$ python3 -q
>>> import numpy as np
>>> import numpy.linalg as la
>>> np.set_printoptions(precision=3, suppress=True, linewidth=200)
>>> arr = np.loadtxt("out8.csv", delimiter=",")
>>> arr
array([[ 1., -1., -3., -2.,  1., -3., -3.,  2.],
       [ 1.,  1., -1.,  2.,  3., -3., -3.,  1.],
       [ 3., -2.,  3.,  0.,  0.,  3.,  0.,  3.],
       [ 0.,  1.,  3., -1.,  0.,  1., -1.,  3.],
       [ 0., -1.,  2.,  0., -2., -3., -1., -3.],
       [ 1.,  1., -3.,  3.,  1., -1.,  0.,  0.],
       [ 0.,  3., -1., -1.,  0.,  3., -1., -2.],
       [ 2.,  0.,  0.,  1., -1., -1., -1., -1.],
       [-2.,  3., -2.,  0.,  2.,  2., -1., -3.],
       [ 3.,  0.,  2.,  0., -2., -3., -1.,  0.],
       [-1., -1., -3., -3.,  0.,  2., -2., -1.],
       [-2.,  1., -1.,  0., -1., -2.,  1., -2.],
       [-1.,  1., -2.,  0., -3.,  2.,  2.,  0.],
       [ 2., -1., -2.,  0., -3., -3.,  2.,  2.],
       [-1., -3.,  2.,  0., -1.,  3., -1.,  2.]])
>>> arr.ravel(order="F")
array([ 1.,  1.,  3.,  0.,  0.,  1.,  0.,  2., -2.,  3., -1., -2., -1.,  2., -1., -1.,  1., -2.,  1., -1.,  1.,  3.,  0.,  3.,  0., -1.,  1.,  1., -1., -3., -3., -1.,  3.,  3.,  2., -3., -1.,  0.,
       -2.,  2., -3., -1., -2., -2.,  2., -2.,  2.,  0., -1.,  0.,  3., -1.,  1.,  0.,  0., -3.,  0.,  0.,  0.,  0.,  1.,  3.,  0.,  0., -2.,  1.,  0., -1.,  2., -2.,  0., -1., -3., -3., -1., -3.,
       -3.,  3.,  1., -3., -1.,  3., -1.,  2., -3.,  2., -2.,  2., -3.,  3., -3., -3.,  0., -1., -1.,  0., -1., -1., -1., -1., -2.,  1.,  2.,  2., -1.,  2.,  1.,  3.,  3., -3.,  0., -2., -1., -3.,
        0., -1., -2.,  0.,  2.,  2.])
>>> T = arr.reshape(15, 2, -1)
>>> np.einsum("ihd,ihd->ih", T, T)
array([[15., 23.],
       [ 7., 28.],
       [22., 18.],
       [11., 11.],
       [ 5., 23.],
       [20.,  2.],
       [11., 14.],
       [ 5.,  4.],
       [17., 18.],
       [13., 14.],
       [20.,  9.],
       [ 6., 10.],
       [ 6., 17.],
       [ 9., 26.],
       [14., 15.]])
>>> T.transpose(1, 0, 2)
array([[[ 1., -1., -3., -2.],
        [ 1.,  1., -1.,  2.],
        [ 3., -2.,  3.,  0.],
        [ 0.,  1.,  3., -1.],
        [ 0., -1.,  2.,  0.],
        [ 1.,  1., -3.,  3.],
        [ 0.,  3., -1., -1.],
        [ 2.,  0.,  0.,  1.],
        [-2.,  3., -2.,  0.],
        [ 3.,  0.,  2.,  0.],
        [-1., -1., -3., -3.],
        [-2.,  1., -1.,  0.],
        [-1.,  1., -2.,  0.],
        [ 2., -1., -2.,  0.],
        [-1., -3.,  2.,  0.]],

       [[ 1., -3., -3.,  2.],
        [ 3., -3., -3.,  1.],
        [ 0.,  3.,  0.,  3.],
        [ 0.,  1., -1.,  3.],
        [-2., -3., -1., -3.],
        [ 1., -1.,  0.,  0.],
        [ 0.,  3., -1., -2.],
        [-1., -1., -1., -1.],
        [ 2.,  2., -1., -3.],
        [-2., -3., -1.,  0.],
        [ 0.,  2., -2., -1.],
        [-1., -2.,  1., -2.],
        [-3.,  2.,  2.,  0.],
        [-3., -3.,  2.,  2.],
        [-1.,  3., -1.,  2.]]])
>>> T.sum(axis=1)
array([[ 2., -4., -6.,  0.],
       [ 4., -2., -4.,  3.],
       [ 3.,  1.,  3.,  3.],
       [ 0.,  2.,  2.,  2.],
       [-2., -4.,  1., -3.],
       [ 2.,  0., -3.,  3.],
       [ 0.,  6., -2., -3.],
       [ 1., -1., -1.,  0.],
       [ 0.,  5., -3., -3.],
       [ 1., -3.,  1.,  0.],
       [-1.,  1., -5., -4.],
       [-3., -1.,  0., -2.],
       [-4.,  3.,  0.,  0.],
       [-1., -4.,  0.,  2.],
       [-2.,  0.,  1.,  2.]])
>>> T.shape
(15, 2, 4)
